>>> import numpy as np
>>> np.set_printoptions(precision=2, suppress=True, linewidth=140, sign=" ")
>>> def rd(a):
...     return np.round(a, 2) + 0
... 
>>> W0 = np.load("m.npy")
>>> print(rd(W0))
[[-1.63  2.9   1.67 -0.39 -3.32]
 [-3.97 -0.36 -2.81 -1.06  0.35]
 [ 0.47  0.1  -2.4   3.97 -1.82]
 [ 1.4  -2.48 -1.2  -2.29 -3.19]
 [ 2.1   3.21 -2.68 -1.66  0.62]]
>>> theta = np.radians(30)
>>> Rm = np.eye(5)
>>> Rm[4, 4] = Rm[1, 1] = np.cos(theta)
>>> Rm[4, 1], Rm[1, 4] = -np.sin(theta), np.sin(theta)
>>> print(rd(Rm))
[[ 1.    0.    0.    0.    0.  ]
 [ 0.    0.87  0.    0.    0.5 ]
 [ 0.    0.    1.    0.    0.  ]
 [ 0.    0.    0.    1.    0.  ]
 [ 0.   -0.5   0.    0.    0.87]]
>>> out = W0 @ Rm.T
>>> print(rd(np.linalg.det(Rm)), rd(np.trace(Rm)))
1.0 4.73
>>> print(rd(np.abs(out - W0).max(axis=0)))
[ 0.    2.05  0.    0.    1.69]
>>> print(np.allclose(W0 @ W0.T, out @ out.T))
True
>>> print(rd(np.linalg.pinv(Rm)))
[[ 1.    0.    0.    0.    0.  ]
 [ 0.    0.87  0.    0.   -0.5 ]
 [ 0.    0.    1.    0.    0.  ]
 [ 0.    0.    0.    1.    0.  ]
 [ 0.    0.5   0.    0.    0.87]]
>>> print(rd(np.linalg.norm(Rm, axis=0)))
[ 1.  1.  1.  1.  1.]
>>> X = np.load("x.npy")
>>> print(rd(X))
[[ 0.08  0.28 -0.32 -0.04 -0.9 ]
 [-0.31  0.35  0.85 -0.01 -0.22]
 [ 0.7   0.23  0.18 -0.65  0.1 ]
 [ 0.16 -0.86  0.32 -0.1  -0.36]
 [-0.62 -0.1  -0.19 -0.75  0.02]]
>>> out = X / np.linalg.norm(X, axis=1, keepdims=True)
>>> G = out @ out.T
>>> print(rd(np.degrees(np.arccos(np.clip(G[1, 3], -1, 1)))))
90.0
>>> print(np.argwhere(np.triu(np.abs(G) > 0.95, 1)))
[]
>>> print((np.abs(G) > 0.9).astype(int))
[[ 1  0  0  0  0]
 [ 0  1  0  0  0]
 [ 0  0  1  0  0]
 [ 0  0  0  1  0]
 [ 0  0  0  0  1]]
>>> print((G - 2 * np.eye(5)).round(6).argmax(axis=1))
[ 1  0  0  0  0]
>>> print(rd(G))
[[ 1.  0.  0.  0.  0.]
 [ 0.  1.  0.  0.  0.]
 [ 0.  0.  1.  0.  0.]
 [ 0.  0.  0.  1.  0.]
 [ 0.  0.  0.  0.  1.]]
>>> rng = np.random.default_rng(723)
>>> z = rng.permutation(5)
>>> out = X[:, z] * rng.choice([-1, 1], 5)
>>> print(rd(out))
[[ 0.9   0.04  0.28 -0.08  0.32]
 [ 0.22  0.01  0.35  0.31 -0.85]
 [-0.1   0.65  0.23 -0.7  -0.18]
 [ 0.36  0.1  -0.86 -0.16 -0.32]
 [-0.02  0.75 -0.1   0.62  0.19]]
>>> Uu, _, Vh = np.linalg.svd(X.T @ out)
>>> print(rd(np.linalg.lstsq(X, out)[0]))
[[ 0.  0.  0. -1.  0.]
 [ 0.  0.  1.  0.  0.]
 [ 0.  0.  0.  0. -1.]
 [ 0. -1.  0.  0.  0.]
 [-1.  0.  0.  0.  0.]]
>>> print(z)
[ 4  3  1  0  2]
>>> print(rd(Uu @ Vh))
[[ 0.  0.  0. -1.  0.]
 [ 0.  0.  1.  0.  0.]
 [ 0.  0.  0.  0. -1.]
 [ 0. -1.  0.  0.  0.]
 [-1.  0.  0.  0.  0.]]
>>> print(rd(np.sort(np.abs(np.linalg.eigvals(out)))))
[ 1.  1.  1.  1.  1.]
>>> print(np.allclose(out @ out.T, out.T @ out))
True
>>> np.linalg.determinant(out)
Traceback (most recent call last):
  File "<python-input-35>", line 1, in <module>
    np.linalg.determinant(out)
    ^^^^^^^^^^^^^^^^^^^^^
AttributeError: module 'numpy.linalg' has no attribute 'determinant'
>>> print(np.allclose(out, out.T))
False
>>> x0 = np.array([0, -2, 0, -2, 1])
>>> h = np.maximum(X @ x0, 0)
>>> print(rd(h))
[ 0.    0.    0.94  1.56  1.73]
>>> print(rd(np.maximum(X @ (3 * x0), 0)))
[ 0.    0.    2.82  4.69  5.19]
>>> print(np.flatnonzero(h > 1e-9))
[ 2  3  4]
>>> out = np.linalg.inv(X)
>>> print(rd(np.linalg.cond(X)))
1.0
>>> print(rd(X @ out))
[[ 1.  0.  0.  0.  0.]
 [ 0.  1.  0.  0.  0.]
 [ 0.  0.  1.  0.  0.]
 [ 0.  0.  0.  1.  0.]
 [ 0.  0.  0.  0.  1.]]
>>> print(rd(out))
[[ 0.08 -0.31  0.7   0.16 -0.62]
 [ 0.28  0.35  0.23 -0.86 -0.1 ]
 [-0.32  0.85  0.18  0.32 -0.19]
 [-0.04 -0.01 -0.65 -0.1  -0.75]
 [-0.9  -0.22  0.1  -0.36  0.02]]
>>> print(rd(np.linalg.slogdet(X)[0]))
-1.0
>>> print((np.abs(out) > 1e-9).astype(int))
[[ 1  1  1  1  1]
 [ 1  1  1  1  1]
 [ 1  1  1  1  1]
 [ 1  1  1  1  1]
 [ 1  1  1  1  1]]
>>> print(rd(np.linalg.det(X) * np.linalg.det(out)))
1.0
>>> J = np.load("mat.npy")
>>> print(J)
[[ 2  2 -2 -2 -4 -2  0 -1  0]
 [ 2  4  1  1  1 -3 -1  1  2]
 [-2  1 -4  4 -2 -1  3  2  1]
 [-2  1  4  0  0  1  2 -3  1]
 [-4  1 -2  0 -2  2 -2  3  0]
 [-2 -3 -1  1  2  2  0  3  3]
 [ 0 -1  3  2 -2  0  0  0  1]
 [-1  1  2 -3  3  3  0  4  2]
 [ 0  2  1  1  0  3  1  2 -2]]
>>> z = rng.permutation(9)
>>> out = J[:, z] * rng.choice([-1, 1], 9)
>>> print(out)
[[ 0  2 -2 -4  2 -2  1  0 -2]
 [ 1 -1 -2  1 -1 -4 -1 -2 -3]
 [-3  4  2 -2 -4 -1 -2 -1 -1]
 [-2 -4  2  0  0 -1  3 -1  1]
 [ 2  2  4 -2  0 -1 -3  0  2]
 [ 0  1  2  2 -1  3 -3 -3  2]
 [ 0 -3  0 -2 -2  1  0 -1  0]
 [ 0 -2  1  3  3 -1 -4 -2  3]
 [-1 -1  0  0 -1 -2 -2  2  3]]
>>> Uu, _, Vh = np.linalg.svd(J.T @ out)
>>> print(rd(Uu @ Vh))
[[ 0.  0. -1.  0.  0.  0.  0.  0.  0.]
 [ 0.  0.  0.  0.  0. -1.  0.  0.  0.]
 [ 0. -1.  0.  0.  0.  0.  0.  0.  0.]
 [ 0.  0.  0.  0. -1.  0.  0.  0.  0.]
 [ 0.  0.  0.  1.  0.  0.  0.  0.  0.]
 [ 0.  0.  0.  0.  0.  0.  0.  0.  1.]
 [-1.  0.  0.  0.  0.  0.  0.  0.  0.]
 [ 0.  0.  0.  0.  0.  0. -1.  0.  0.]
 [ 0.  0.  0.  0.  0.  0.  0. -1.  0.]]
>>> w, V = np.linalg.eigvalsh(J)
Traceback (most recent call last):
  File "<python-input-56>", line 1, in <module>
    w, V = np.linalg.eigvalsh(J)
    ^^^^
ValueError: too many values to unpack (expected 2)
>>> w, V = np.linalg.eigh(J)
>>> print(np.abs(V[:, -1]).round(6).argmax())
7
>>> print(rd(V.T @ J @ V))
[[-9.08  0.    0.    0.    0.    0.    0.    0.    0.  ]
 [ 0.   -5.84  0.    0.    0.    0.    0.    0.    0.  ]
 [ 0.    0.   -4.36  0.    0.    0.    0.    0.    0.  ]
 [ 0.    0.    0.   -3.7   0.    0.    0.    0.    0.  ]
 [ 0.    0.    0.    0.    0.81  0.    0.    0.    0.  ]
 [ 0.    0.    0.    0.    0.    3.04  0.    0.    0.  ]
 [ 0.    0.    0.    0.    0.    0.    6.23  0.    0.  ]
 [ 0.    0.    0.    0.    0.    0.    0.    6.81  0.  ]
 [ 0.    0.    0.    0.    0.    0.    0.    0.   10.09]]
>>> print(rd(np.linalg.svd(J, compute_uv=False)))
[ 10.09   9.08   6.81   6.23   5.84   4.36   3.7    3.04   0.81]
